$ python3 -q
>>> import numpy as np
>>> np.set_printoptions(suppress=True, linewidth=160)
>>> J = np.array([[1, 0, -1], [0, 0, 0], [2, 0, 2]])
>>> (J != 0).astype(int)
array([[1, 0, 1],
       [0, 0, 0],
       [1, 0, 1]])
>>> round(np.linalg.det(J), 1)
np.float64(0.0)
>>> np.flatnonzero(np.linalg.matrix_power((J != 0) + (J.T != 0) + np.eye(3), 3)[2])
array([0, 2])
>>> (np.linalg.matrix_power((J != 0) + (J.T != 0) + np.eye(3), 3) > 0).astype(int)
array([[1, 0, 1],
       [0, 1, 0],
       [1, 0, 1]])
>>> hat = np.triu(np.array([[-3, -3, 0], [1, 0, 0], [1, 3, 0]]), 1) + np.eye(3)
>>> out = hat @ J @ np.linalg.inv(hat)
>>> hat @ J - J @ hat
array([[0., 3., 0.],
       [0., 0., 0.],
       [0., 6., 0.]])
>>> round(np.linalg.det(out), 1)
np.float64(0.0)
>>> out
array([[ 1.,  3., -1.],
       [ 0.,  0.,  0.],
       [ 2.,  6.,  2.]])
>>> rank = np.linalg.matrix_rank(out)
>>> rank
np.int64(2)
>>> null = np.linalg.svd(out)[2][rank:].T
>>> [int(np.linalg.matrix_rank(out[:, :j + 1])) for j in range(3)]
[1, 1, 2]
>>> np.allclose(out @ null, 0)
True
>>> [int(np.linalg.matrix_rank(np.delete(out, i, axis=0))) for i in range(3)]
[1, 2, 1]
>>> np.round(null[:, 0] / null[np.abs(null[:, 0]).round(6).argmax(), 0], 1) + 0
array([ 1. , -0.3,  0. ])
>>> Uu, sv, Vt = np.linalg.svd(J)
>>> sv.round(1)
array([2.8, 1.4, 0. ])
>>> out = Uu[:, :2] @ np.diag(sv[:2]) @ Vt[:2]
>>> round(float(np.linalg.norm(J - out) / np.linalg.norm(J)), 1)
0.0
>>> round(np.abs(J - out).max(), 1)
np.float64(0.0)
>>> out.round(1)
array([[ 1.,  0., -1.],
       [ 0.,  0.,  0.],
       [ 2.,  0.,  2.]])
>>> np.linalg.matrix_rank(out)
np.int64(2)
>>> np.abs(np.diag(np.linalg.qr(J)[1])) > 1e-9
array([ True, False,  True])
>>> np.unique(J.round(6), axis=0).shape
(3, 3)
>>> np.allclose(J[:-1].T @ np.linalg.lstsq(J[:-1].T, J[-1])[0], J[-1])
False
>>> K = np.array([[2, 2, 2, 2, 2, 2],
...     [2, 4, 4, 4, 4, 4],
...     [2, 4, 6, 6, 6, 6],
...     [2, 4, 6, 8, 8, 8],
...     [2, 4, 6, 8, 10, 10],
...     [2, 4, 6, 8, 10, 12]])
>>> np.unravel_index(np.abs(K).argmax(), K.shape)
(np.int64(5), np.int64(5))
>>> np.abs(K).max()
np.int64(12)
>>> K.sum(axis=1)
array([12, 22, 30, 36, 40, 42])
>>> np.linalg.matrix_rank(K)
np.int64(6)
>>> np.diff(K, axis=0)
array([[0, 2, 2, 2, 2, 2],
       [0, 0, 2, 2, 2, 2],
       [0, 0, 0, 2, 2, 2],
       [0, 0, 0, 0, 2, 2],
       [0, 0, 0, 0, 0, 2]])
>>> np.linalg.rank(K)
Traceback (most recent call last):
  File "<python-input-35>", line 1, in <module>
    np.linalg.rank(K)
    ^^^^^^^^^^^^^^
AttributeError: module 'numpy.linalg' has no attribute 'rank'
>>> K - K[0]
array([[ 0,  0,  0,  0,  0,  0],
       [ 0,  2,  2,  2,  2,  2],
       [ 0,  2,  4,  4,  4,  4],
       [ 0,  2,  4,  6,  6,  6],
       [ 0,  2,  4,  6,  8,  8],
       [ 0,  2,  4,  6,  8, 10]])
>>> np.count_nonzero(K)
np.int64(36)
>>> f = np.array([2, 0])
>>> np.polyval(f, K[3])
array([ 4,  8, 12, 16, 16, 16])
>>> np.cross(K[3, :3], K[1, :3])
array([-8,  4,  0])
>>> m1 = np.load("run6.npy")
>>> m1
array([[2, 1, 3],
       [1, 4, 4],
       [3, 4, 2]])
>>> round(float(np.linalg.det(m1)), 1)
-30.0
>>> m1 @ m1
array([[14, 18, 16],
       [18, 33, 27],
       [16, 27, 29]])
>>> assert m1 == m1.T
Traceback (most recent call last):
  File "<python-input-45>", line 1, in <module>
    assert m1 == m1.T
           ^^^^^^^^^^
ValueError: The truth value of an array with more than one element is ambiguous. Use a.any() or a.all()
>>> np.round(np.sort(np.abs(np.linalg.eigvals(m1))), 1)
array([1.8, 2.1, 8.3])
>>> round(float(np.abs(np.linalg.eigvals(m1)).max()), 1)
8.3
>>> np.allclose(m1, m1.T)
True
>>> (m1 - m1.T) / 2
array([[0., 0., 0.],
       [0., 0., 0.],
       [0., 0., 0.]])
